>>> import numpy as np
>>> import numpy.linalg as la
>>> np.set_printoptions(precision=2, suppress=True, linewidth=200, sign=" ")
>>> data = np.loadtxt("dump.csv", delimiter=",")
>>> data
array([[ 2.,  0., -3., -1.,  3., -3.,  0., -3., -2.,  2., -3., -1.,  1.],
       [ 1.,  2.,  0., -3., -1.,  3., -3.,  0., -3., -2.,  2., -3., -1.],
       [-1.,  1.,  2.,  0., -3., -1.,  3., -3.,  0., -3., -2.,  2., -3.],
       [-3., -1.,  1.,  2.,  0., -3., -1.,  3., -3.,  0., -3., -2.,  2.],
       [ 2., -3., -1.,  1.,  2.,  0., -3., -1.,  3., -3.,  0., -3., -2.],
       [-2.,  2., -3., -1.,  1.,  2.,  0., -3., -1.,  3., -3.,  0., -3.],
       [-3., -2.,  2., -3., -1.,  1.,  2.,  0., -3., -1.,  3., -3.,  0.],
       [ 0., -3., -2.,  2., -3., -1.,  1.,  2.,  0., -3., -1.,  3., -3.],
       [-3.,  0., -3., -2.,  2., -3., -1.,  1.,  2.,  0., -3., -1.,  3.],
       [ 3., -3.,  0., -3., -2.,  2., -3., -1.,  1.,  2.,  0., -3., -1.],
       [-1.,  3., -3.,  0., -3., -2.,  2., -3., -1.,  1.,  2.,  0., -3.],
       [-3., -1.,  3., -3.,  0., -3., -2.,  2., -3., -1.,  1.,  2.,  0.],
       [ 0., -3., -1.,  3., -3.,  0., -3., -2.,  2., -3., -1.,  1.,  2.]])
>>> data @ (-1.0) ** np.arange(13)
array([  4.,  -2.,   0.,  -6.,  10., -14.,   8.,  -8.,   2.,   4.,  -6.,   0.,   0.])
>>> (data @ data)[0]
array([ 40., -25.,  10.,   0.,  25.,  16., -31.,   1.,  17.,   3.,  13., -29.,  24.])
>>> np.sort(np.abs(np.fft.fft(data[0]))), np.sort(la.svd(data, compute_uv=False))
(array([  3.39,   3.39,   5.09,   5.09,   5.17,   5.17,   5.46,   5.46,   8.  ,  11.42,  11.42,  11.56,  11.56]), array([  3.39,   3.39,   5.09,   5.09,   5.17,   5.17,   5.46,   5.46,   8.  ,  11.42,  11.42,  11.56,  11.56]))
>>> data @ np.ones(13)
array([-8., -8., -8., -8., -8., -8., -8., -8., -8., -8., -8., -8., -8.])
>>> data[7] @ data[8]
np.float64(-9.0)
>>> la.norm(data, axis=1).argmax()
np.int64(0)
>>> round(float(la.norm(data[7] - data[8])), 2)
11.75
>>> round(la.norm(data, "nuc"), 2)
np.float64(92.17)
>>> np.round(la.norm(data, 1), 2), round(la.norm(data, np.inf), 2)
(np.float64(24.0), np.float64(24.0))
>>> out = data / np.sqrt((data ** 2).mean(axis=1, keepdims=True))
>>> out[1]
array([ 0.47,  0.93,  0.  , -1.4 , -0.47,  1.4 , -1.4 ,  0.  , -1.4 , -0.93,  0.93, -1.4 , -0.47])
>>> la.norm(out, axis=1)
array([ 3.61,  3.61,  3.61,  3.61,  3.61,  3.61,  3.61,  3.61,  3.61,  3.61,  3.61,  3.61,  3.61])
>>> J = np.loadtxt("x.csv", delimiter=",")
>>> J
array([[ 0.,  0.,  0.,  1.,  0.,  0.,  1.,  0.,  0.],
       [ 0.,  0.,  0.,  1.,  0.,  0.,  1.,  0.,  0.],
       [ 0.,  0.,  0.,  0.,  0.,  0.,  0.,  1.,  0.],
       [ 1.,  1.,  0.,  0.,  0.,  0.,  1.,  0.,  0.],
       [ 0.,  0.,  0.,  0.,  0.,  1.,  0.,  0.,  0.],
       [ 0.,  0.,  0.,  0.,  1.,  0.,  0.,  0.,  0.],
       [ 1.,  1.,  0.,  1.,  0.,  0.,  0.,  0.,  0.],
       [ 0.,  0.,  1.,  0.,  0.,  0.,  0.,  0.,  1.],
       [ 0.,  0.,  0.,  0.,  0.,  0.,  0.,  1.,  0.]])
>>> Uu, sigma = la.svd(J)
Traceback (most recent call last):
  File "<python-input-19>", line 1, in <module>
    Uu, sigma = la.svd(J)
    ^^^^^^^^^
ValueError: too many values to unpack (expected 2)
>>> Uu, sigma, Vh = la.svd(J, full_matrices=False)
>>> np.round(Uu.T @ Uu, 2) + 0
array([[ 1.,  0.,  0.,  0.,  0.,  0.,  0.,  0.,  0.],
       [ 0.,  1.,  0.,  0.,  0.,  0.,  0.,  0.,  0.],
       [ 0.,  0.,  1.,  0.,  0.,  0.,  0.,  0.,  0.],
       [ 0.,  0.,  0.,  1.,  0.,  0.,  0.,  0.,  0.],
       [ 0.,  0.,  0.,  0.,  1.,  0.,  0.,  0.,  0.],
       [ 0.,  0.,  0.,  0.,  0.,  1.,  0.,  0.,  0.],
       [ 0.,  0.,  0.,  0.,  0.,  0.,  1.,  0.,  0.],
       [ 0.,  0.,  0.,  0.,  0.,  0.,  0.,  1.,  0.],
       [ 0.,  0.,  0.,  0.,  0.,  0.,  0.,  0.,  1.]])
>>> np.abs(Vh[0])
array([ 0.44,  0.44,  0.  ,  0.56,  0.  ,  0.  ,  0.56,  0.  ,  0.  ])
>>> np.allclose(Uu * sigma @ Vh, J)
True
>>> np.round(sigma / sigma[0], 2) + 0
array([ 1.  ,  0.61,  0.55,  0.55,  0.39,  0.39,  0.39,  0.  ,  0.  ])
>>> np.abs(Uu[:, 0]).round(6).argmax()
np.int64(3)
>>> t = np.radians(60)
>>> Rm = np.eye(9)
>>> Rm[2, 2] = Rm[7, 7] = np.cos(t)
>>> Rm[2, 7], Rm[7, 2] = -np.sin(t), np.sin(t)
>>> Rm
array([[ 1.  ,  0.  ,  0.  ,  0.  ,  0.  ,  0.  ,  0.  ,  0.  ,  0.  ],
       [ 0.  ,  1.  ,  0.  ,  0.  ,  0.  ,  0.  ,  0.  ,  0.  ,  0.  ],
       [ 0.  ,  0.  ,  0.5 ,  0.  ,  0.  ,  0.  ,  0.  , -0.87,  0.  ],
       [ 0.  ,  0.  ,  0.  ,  1.  ,  0.  ,  0.  ,  0.  ,  0.  ,  0.  ],
       [ 0.  ,  0.  ,  0.  ,  0.  ,  1.  ,  0.  ,  0.  ,  0.  ,  0.  ],
       [ 0.  ,  0.  ,  0.  ,  0.  ,  0.  ,  1.  ,  0.  ,  0.  ,  0.  ],
       [ 0.  ,  0.  ,  0.  ,  0.  ,  0.  ,  0.  ,  1.  ,  0.  ,  0.  ],
       [ 0.  ,  0.  ,  0.87,  0.  ,  0.  ,  0.  ,  0.  ,  0.5 ,  0.  ],
       [ 0.  ,  0.  ,  0.  ,  0.  ,  0.  ,  0.  ,  0.  ,  0.  ,  1.  ]])
>>> out = J @ Rm.T
>>> np.allclose(J @ J.T, out @ out.T)
True
>>> np.allclose(la.norm(J, axis=1), la.norm(out, axis=1))
True
>>> np.round(la.svd(J, compute_uv=False), 2) + 0, np.round(la.svd(out, compute_uv=False), 2) + 0
(array([ 2.56,  1.56,  1.41,  1.41,  1.  ,  1.  ,  1.  ,  0.  ,  0.  ]), array([ 2.56,  1.56,  1.41,  1.41,  1.  ,  1.  ,  1.  ,  0.  ,  0.  ]))
>>> out
array([[ 0.  ,  0.  ,  0.  ,  1.  ,  0.  ,  0.  ,  1.  ,  0.  ,  0.  ],
       [ 0.  ,  0.  ,  0.  ,  1.  ,  0.  ,  0.  ,  1.  ,  0.  ,  0.  ],
       [ 0.  ,  0.  , -0.87,  0.  ,  0.  ,  0.  ,  0.  ,  0.5 ,  0.  ],
       [ 1.  ,  1.  ,  0.  ,  0.  ,  0.  ,  0.  ,  1.  ,  0.  ,  0.  ],
       [ 0.  ,  0.  ,  0.  ,  0.  ,  0.  ,  1.  ,  0.  ,  0.  ,  0.  ],
       [ 0.  ,  0.  ,  0.  ,  0.  ,  1.  ,  0.  ,  0.  ,  0.  ,  0.  ],
       [ 1.  ,  1.  ,  0.  ,  1.  ,  0.  ,  0.  ,  0.  ,  0.  ,  0.  ],
       [ 0.  ,  0.  ,  0.5 ,  0.  ,  0.  ,  0.  ,  0.  ,  0.87,  1.  ],
       [ 0.  ,  0.  , -0.87,  0.  ,  0.  ,  0.  ,  0.  ,  0.5 ,  0.  ]])
>>> out = J / np.sqrt((J ** 2).mean(axis=1, keepdims=True))
>>> J - J.mean(axis=1, keepdims=True)
array([[-0.22, -0.22, -0.22,  0.78, -0.22, -0.22,  0.78, -0.22, -0.22],
       [-0.22, -0.22, -0.22,  0.78, -0.22, -0.22,  0.78, -0.22, -0.22],
       [-0.11, -0.11, -0.11, -0.11, -0.11, -0.11, -0.11,  0.89, -0.11],
       [ 0.67,  0.67, -0.33, -0.33, -0.33, -0.33,  0.67, -0.33, -0.33],
       [-0.11, -0.11, -0.11, -0.11, -0.11,  0.89, -0.11, -0.11, -0.11],
       [-0.11, -0.11, -0.11, -0.11,  0.89, -0.11, -0.11, -0.11, -0.11],
       [ 0.67,  0.67, -0.33,  0.67, -0.33, -0.33, -0.33, -0.33, -0.33],
       [-0.22, -0.22,  0.78, -0.22, -0.22, -0.22, -0.22, -0.22,  0.78],
       [-0.11, -0.11, -0.11, -0.11, -0.11, -0.11, -0.11,  0.89, -0.11]])
>>> la.matrix_rank(out) == la.matrix_rank(J)
np.True_
